% ipython --no-banner

In [1]: import numpy as np

In [2]: np.set_printoptions(precision=2, suppress=True, linewidth=160, sign=" ")

In [3]: rd = lambda a: np.round(a, 2) + 0

In [4]: W0 = np.load("out14.npy")

In [5]: W0
Out[5]: 
array([[ 2.,  1.,  0.,  0.],
       [ 0.,  2.,  1.,  0.],
       [ 0.,  0.,  2.,  1.],
       [ 0.,  0.,  0.,  2.]])

In [6]: rd(np.linalg.det(W0[::-1]))
Out[6]: np.float64(16.0)

In [7]: rd(np.linalg.eigvals(W0))
Out[7]: array([ 2.,  2.,  2.,  2.])

In [8]: rd(np.linalg.det(2 * W0)), rd(np.linalg.det(W0))
Out[8]: (np.float64(256.0), np.float64(16.0))

In [9]: vec = np.array([-1, -2, 3, -3])

In [10]: target = W0 @ vec

In [11]: target
Out[11]: array([-4., -1.,  3., -6.])

In [12]: rd(np.linalg.solve(W0, target + W0[:, 3]))
Out[12]: array([-1., -2.,  3., -2.])

In [13]: rd(np.linalg.solve(W0, target))
Out[13]: array([-1., -2.,  3., -3.])

In [14]: W0 @ W0
Out[14]: 
array([[ 4.,  4.,  1.,  0.],
       [ 0.,  4.,  4.,  1.],
       [ 0.,  0.,  4.,  4.],
       [ 0.,  0.,  0.,  4.]])

In [15]: rd(np.linalg.matrix_power(W0 - np.diag(np.diag(W0)), 4))
Out[15]: 
array([[ 0.,  0.,  0.,  0.],
       [ 0.,  0.,  0.,  0.],
       [ 0.,  0.,  0.,  0.],
       [ 0.,  0.,  0.,  0.]])

In [16]: vals, V = np.linalg.eig(W0)

In [17]: rd(np.sort(np.linalg.eigvals(W0.T)))
Out[17]: array([ 2.,  2.,  2.,  2.])

In [18]: W0 @ V[:, 0] - vals[0] * V[:, 0]
Out[18]: array([ 0.,  0.,  0.,  0.])

In [19]: T = np.stack([W0, -2 * W0, W0[::-1]])

In [20]: np.linalg.matrix_rank(T.reshape(3, -1))
Out[20]: np.int64(2)

In [21]: (T @ W0.T).shape
Out[21]: (3, 4, 4)

In [22]: mat = np.loadtxt("m.csv", delimiter=",")

In [23]: rd(mat)
Out[23]: 
array([[ 0.62,  0.12,  0.25,  0.  ],
       [ 0.16,  0.16,  0.42,  0.26],
       [ 0.08,  0.31,  0.23,  0.38],
       [ 0.17,  0.31,  0.24,  0.28]])

In [24]: # rows sum to 1

In [25]: rng = np.random.default_rng(6916)

In [26]: lab = rng.permutation(4)

In [27]: lab
Out[27]: array([ 0,  2,  1,  3])

In [28]: out = mat[lab][:, lab]

In [29]: rd(out)
Out[29]: 
array([[ 0.62,  0.25,  0.12,  0.  ],
       [ 0.08,  0.23,  0.31,  0.38],
       [ 0.16,  0.42,  0.16,  0.26],
       [ 0.17,  0.24,  0.31,  0.28]])

In [30]: rd(np.trace(out))
Out[30]: np.float64(1.29)

In [31]: M = np.loadtxt("block12.csv", delimiter=",")

In [32]: M
Out[32]: 
array([[ -6.,   0.,   2.,   8.,  -2.,   9.,   7.],
       [  3.,   0.,  11.,  10.,  -3.,  14.,  14.],
       [ -5.,  -5.,  15.,   3.,   6.,  16.,  13.],
       [ -4.,   4.,  20.,   3.,   2.,  25.,  14.],
       [ -7.,  -4.,  23.,  -2.,   1.,  20.,  14.],
       [-15.,  -9.,  31.,  -6.,  -8.,  26.,  21.],
       [-18.,  -3.,  35., -12.,  -4.,  30.,  20.],
       [-16.,  -6.,  41.,  -5.,  -1.,  37.,  25.],
       [-13.,  -8.,  46.,  -9.,  -5.,  32.,  23.],
       [-14., -12.,  40.,  -4.,  -7.,  32.,  21.],
       [-22.,  -8.,  39.,   4.,   0.,  23.,  14.],
       [-27.,  -1.,  43.,   5.,   4.,  21.,   7.],
       [-28.,   3.,  42.,   1.,  11.,  13.,   3.],
       [-36.,   7.,  33.,   3.,   5.,   6.,  12.],
       [-29.,   1.,  28.,  10.,  -4.,  15.,  14.],
       [-21.,  -7.,  33.,  10.,   2.,  13.,  15.]])

In [33]: vec = np.array([3, 2, 3, -1, -2, -2, -2])

In [34]: np.einsum("ij,j->i", M, vec)
Out[34]: array([-48., -18., -53., -29., -28., -42., -35., -54.,  -8., -34., -43., -23.,  -7., -44., -61., -48.])

In [35]: vec @ M
---------------------------------------------------------------------------
ValueError                                Traceback (most recent call last)
Cell In[35], line 1
----> 1 vec @ M

ValueError: matmul: Input operand 1 has a mismatch in its core dimension 0, with gufunc signature (n?,k),(k,m?)->(n?,m?) (size 16 is different from 7)

In [36]: M @ np.eye(7)[1]
Out[36]: array([  0.,   0.,  -5.,   4.,  -4.,  -9.,  -3.,  -6.,  -8., -12.,  -8.,  -1.,   3.,   7.,   1.,  -7.])

In [37]: w1 = np.array([[2, 2, 0],
    ...:     [2, 1, 2],
    ...:     [-2, 0, -1],
    ...:     [-1, -1, 2],
    ...:     [-2, 0, 0],
    ...:     [2, 0, -2],
    ...:     [2, 2, -2]])

In [38]: b = np.array([4, 2, 2])

In [39]: H = np.maximum(M @ w1 + b, 0)

In [40]: (H > 0).astype(int)
Out[40]: 
array([[ 1,  0,  0],
       [ 1,  1,  0],
       [ 0,  1,  0],
       [ 1,  1,  0],
       [ 1,  1,  0],
       [ 1,  1,  0],
       [ 1,  1,  0],
       [ 1,  1,  0],
       [ 0,  1,  0],
       [ 0,  1,  0],
       [ 0,  0,  0],
       [ 0,  0,  0],
       [ 0,  0,  0],
       [ 0,  0,  0],
       [ 0,  0,  0],
       [ 0,  0,  0]])

In [41]: H
Out[41]: 
array([[ 16.,   0.,   0.],
       [ 40.,  26.,   0.],
       [  0.,  10.,   0.],
       [ 35.,  23.,   0.],
       [  4.,  14.,   0.],
       [ 10.,  11.,   0.],
       [ 12.,  15.,   0.],
       [  9.,  19.,   0.],
       [  0.,  23.,   0.],
       [  0.,   8.,   0.],
       [  0.,   0.,   0.],
       [  0.,   0.,   0.],
       [  0.,   0.,   0.],
       [  0.,   0.,   0.],
       [  0.,   0.,   0.],
       [  0.,   0.,   0.]])

In [42]: basis = np.array([[1, 2, 1], [1, 2, 1], [0, 2, 3]])

In [43]: (H @ basis).round(6).argmax(axis=1)
Out[43]: array([ 1,  1,  1,  1,  1,  1,  1,  1,  1,  1,  0,  0,  0,  0,  0,  0])

In [44]: H @ basis
Out[44]: 
array([[  16.,   32.,   16.],
       [  66.,  132.,   66.],
       [  10.,   20.,   10.],
       [  58.,  116.,   58.],
       [  18.,   36.,   18.],
       [  21.,   42.,   21.],
       [  27.,   54.,   27.],
       [  28.,   56.,   28.],
       [  23.,   46.,   23.],
       [   8.,   16.,    8.],
       [   0.,    0.,    0.],
       [   0.,    0.,    0.],
       [   0.,    0.,    0.],
       [   0.,    0.,    0.],
       [   0.,    0.,    0.],
       [   0.,    0.,    0.]])

In [45]: A = np.array([[-1, -6, 3, 8, -1, -9, -2],
    ...:     [-8, 2, -4, 9, -1, 8, -2],
    ...:     [-7, 3, 7, 5, 7, -6, 8],
    ...:     [1, 3, -8, -8, 3, -8, 1],
    ...:     [8, -7, -6, 4, 8, -4, 4],
    ...:     [-5, 9, 7, 4, -8, -4, -6],
    ...:     [3, -4, -9, 8, 8, 6, -9],
    ...:     [-7, 7, -3, -5, 1, 0, -4]])

In [46]: A[:, 1] = -2 * A[:, 2]

In [47]: A
Out[47]: 
array([[ -1,  -6,   3,   8,  -1,  -9,  -2],
       [ -8,   8,  -4,   9,  -1,   8,  -2],
       [ -7, -14,   7,   5,   7,  -6,   8],
       [  1,  16,  -8,  -8,   3,  -8,   1],
       [  8,  12,  -6,   4,   8,  -4,   4],
       [ -5, -14,   7,   4,  -8,  -4,  -6],
       [  3,  18,  -9,   8,   8,   6,  -9],
       [ -7,   6,  -3,  -5,   1,   0,  -4]])

In [48]: # rank 6

In [49]: T = np.stack([A, -2 * A, A[::-1]])

In [50]: (T @ A.T).shape
Out[50]: (3, 8, 8)

In [51]: rd(np.linalg.norm(T, axis=(1, 2)))
Out[51]: array([  54.5,  109. ,   54.5])

In [52]: np.einsum("bij,cij->bc", T, T)
Out[52]: 
array([[ 2970, -5940,  1422],
       [-5940, 11880, -2844],
       [ 1422, -2844,  2970]])

In [53]: np.linalg.matrix_rank(T)
Out[53]: array([ 6,  6,  6])

In [54]: T.shape
Out[54]: (3, 8, 7)

In [55]: np.abs(A).max()
Out[55]: np.int64(18)

In [56]: np.linalg.matrix_rank(A)
Out[56]: np.int64(6)

In [57]: rd(np.linalg.norm(A))
Out[57]: np.float64(54.5)

In [58]: A[8]
---------------------------------------------------------------------------
IndexError                                Traceback (most recent call last)
Cell In[58], line 1
----> 1 A[8]

IndexError: index 8 is out of bounds for axis 0 with size 8

In [59]: rk = np.linalg.matrix_rank(A)

In [60]: rk
Out[60]: np.int64(6)

In [61]: N = np.linalg.svd(A)[2][rk:].T

In [62]: np.allclose(A @ N, 0)
Out[62]: True

In [63]: rd(N @ N.T)
Out[63]: 
array([[ 0. ,  0. ,  0. ,  0. ,  0. ,  0. ,  0. ],
       [ 0. ,  0.2,  0.4,  0. ,  0. ,  0. ,  0. ],
       [ 0. ,  0.4,  0.8,  0. ,  0. ,  0. ,  0. ],
       [ 0. ,  0. ,  0. ,  0. ,  0. ,  0. ,  0. ],
       [ 0. ,  0. ,  0. ,  0. ,  0. ,  0. ,  0. ],
       [ 0. ,  0. ,  0. ,  0. ,  0. ,  0. ,  0. ],
       [ 0. ,  0. ,  0. ,  0. ,  0. ,  0. ,  0. ]])

In [64]: np.linalg.lstsq(A[:-1].T, A[-1])[2]
Out[64]: np.int32(6)

In [65]: np.unique(A.round(6), axis=0).shape
Out[65]: (8, 7)

In [66]: rd(np.trace(np.linalg.pinv(A) @ A))
Out[66]: np.float64(6.0)

In [67]: U, sv, vt = np.linalg.svd(A)

In [68]: V = vt[:(sv > 1e-8).sum()]

In [69]: vec = A[7] + -2 * A[5] + rng.integers(2) * np.eye(7)[6]

In [70]: vec
Out[70]: array([  3.,  34., -17., -13.,  17.,   8.,   8.])

In [71]: rd(V.T @ V)
Out[71]: 
array([[ 1. ,  0. ,  0. ,  0. ,  0. ,  0. ,  0. ],
       [ 0. ,  0.8, -0.4,  0. ,  0. ,  0. ,  0. ],
       [ 0. , -0.4,  0.2,  0. ,  0. ,  0. ,  0. ],
       [ 0. ,  0. ,  0. ,  1. ,  0. ,  0. ,  0. ],
       [ 0. ,  0. ,  0. ,  0. ,  1. ,  0. ,  0. ],
       [ 0. ,  0. ,  0. ,  0. ,  0. ,  1. ,  0. ],
       [ 0. ,  0. ,  0. ,  0. ,  0. ,  0. ,  1. ]])

In [72]: np.linalg.matrix_rank(np.vstack([A, vec]))
Out[72]: np.int64(6)

In [73]: rd(np.diag(V.T @ V))
Out[73]: array([ 1. ,  0.8,  0.2,  1. ,  1. ,  1. ,  1. ])

In [74]: E = np.diag(np.array([2, -1, -1, 3, -2, -2])) + 3 * np.eye(6, k=1) + 3 * np.eye(6, k=-1)

In [75]: E
Out[75]: 
array([[ 2.,  3.,  0.,  0.,  0.,  0.],
       [ 3., -1.,  3.,  0.,  0.,  0.],
       [ 0.,  3., -1.,  3.,  0.,  0.],
       [ 0.,  0.,  3.,  3.,  3.,  0.],
       [ 0.,  0.,  0.,  3., -2.,  3.],
       [ 0.,  0.,  0.,  0.,  3., -2.]])

In [76]: out = E + rng.integers(-2, 3, (6, 4)) @ rng.integers(-2, 3, (4, 6))

In [77]: out
Out[77]: 
array([[ 7., -1.,  5., -4., -2., -4.],
       [ 4., -1.,  1., -3., -7.,  4.],
       [-6.,  9., -8.,  8.,  1.,  4.],
       [-3.,  5., -4.,  4.,  1.,  4.],
       [-1.,  4., -3.,  5., -3.,  0.],
       [-2., -3.,  3.,  2.,  7.,  1.]])

In [78]: rd(np.linalg.svd(out - E, compute_uv=False))
Out[78]: array([ 19.08,  10.75,   7.53,   1.72,   0.  ,   0.  ])

In [79]: vec = np.array([6, 7, 8, 9, 0, 1])

In [80]: target = E @ vec

In [81]: target
Out[81]: array([33., 35., 40., 51., 30., -2.])

In [82]: rd(np.linalg.solve(E, E[:, 2]))
Out[82]: array([ 0.,  0.,  1.,  0.,  0.,  0.])

In [83]: rd(np.linalg.solve(E, target))
Out[83]: array([ 6.,  7.,  8.,  9.,  0.,  1.])

In [84]: rd(np.linalg.solve(E, -2 * target))
Out[84]: array([-12., -14., -16., -18.,   0.,  -2.])

In [85]: rd(np.abs(np.linalg.eigvals(W0)).max())
Out[85]: np.float64(2.0)

In [86]: np.trace(W0)
Out[86]: np.float64(8.0)

In [87]: [round(float(np.linalg.det(E[:i, :i])), 2) + 0 for i in range(1, 7)]
Out[87]: [2.0, -11.0, -7.0, 78.0, -93.0, -516.0]

In [88]: np.all(np.linalg.eigvalsh(E) > 0)
Out[88]: np.False_

In [89]: rd(np.linalg.norm(E, axis=1))
Out[89]: array([ 3.61,  4.36,  4.36,  5.2 ,  4.69,  3.61])

In [90]: rd(np.linalg.norm(E[1] - E[2]))
Out[90]: np.float64(7.07)

In [91]: rd(np.linalg.norm(E[1], 1)), rd(np.linalg.norm(E[1], np.inf))
Out[91]: (np.float64(7.0), np.float64(3.0))

In [92]: rd(np.linalg.norm(E, "nuc"))
Out[92]: np.float64(22.59)

In [93]: E[1] @ E[2]
Out[93]: np.float64(-6.0)

In [94]: rd(np.linalg.norm(E, axis=0))
Out[94]: array([ 3.61,  4.36,  4.36,  5.2 ,  4.69,  3.61])

In [95]: rd(np.linalg.norm(E) ** 2 / np.linalg.norm(E, 2) ** 2)
Out[95]: np.float64(3.1)

In [96]: m1 = np.loadtxt("dump.csv", delimiter=",")

In [97]: m1
Out[97]: 
array([[ 5.,  0.,  2.,  6.,  4.],
       [ 0.,  1.,  1.,  1.,  1.],
       [ 2.,  1.,  2.,  3.,  2.],
       [ 6.,  1.,  3.,  9.,  7.],
       [ 4.,  1.,  2.,  7.,  6.]])

In [98]: # looks like rank 3

In [99]: rk = np.linalg.matrix_rank(m1)

In [100]: rk
Out[100]: np.int64(3)

In [101]: N = np.linalg.svd(m1)[2][rk:].T

In [102]: rd(N @ N.T)
Out[102]: 
array([[ 0.29,  0.29, -0.14, -0.29,  0.14],
       [ 0.29,  0.54, -0.39, -0.04, -0.11],
       [-0.14, -0.39,  0.32, -0.11,  0.18],
       [-0.29, -0.04, -0.11,  0.54, -0.39],
       [ 0.14, -0.11,  0.18, -0.39,  0.32]])

In [103]: out = np.array([[0, 1, 1], [2, 2, 0], [1, 2, 2], [2, 0, 0], [2, 0, 0]])

In [104]: np.einsum("ij,ij->i", m1, m1)
Out[104]: array([  81.,    4.,   22.,  176.,  106.])

In [105]: np.vstack([m1, out.T]).shape
Out[105]: (8, 5)

In [106]: np.linalg.matrix_rank(np.vstack([m1, out.T]))
Out[106]: np.int64(5)

In [107]: rd(np.linalg.norm(m1, 2) / np.linalg.norm(m1))
Out[107]: np.float64(0.99)

In [108]: np.linalg.cond(m1) > 100
Out[108]: np.True_

In [109]: T = np.stack([m1, 2 * m1, m1[::-1]])

In [110]: T.shape
Out[110]: (3, 5, 5)

In [111]: rd(np.linalg.norm(T, axis=(1, 2)))
Out[111]: array([ 19.72,  39.45,  19.72])

In [112]: rd(np.linalg.det(T))
Out[112]: array([ 0.,  0.,  0.])

In [113]: T.sum(axis=0)
Out[113]: 
array([[ 19.,   1.,   8.,  25.,  18.],
       [  6.,   4.,   6.,  12.,  10.],
       [  8.,   4.,   8.,  12.,   8.],
       [ 18.,   4.,  10.,  28.,  22.],
       [ 17.,   3.,   8.,  27.,  22.]])
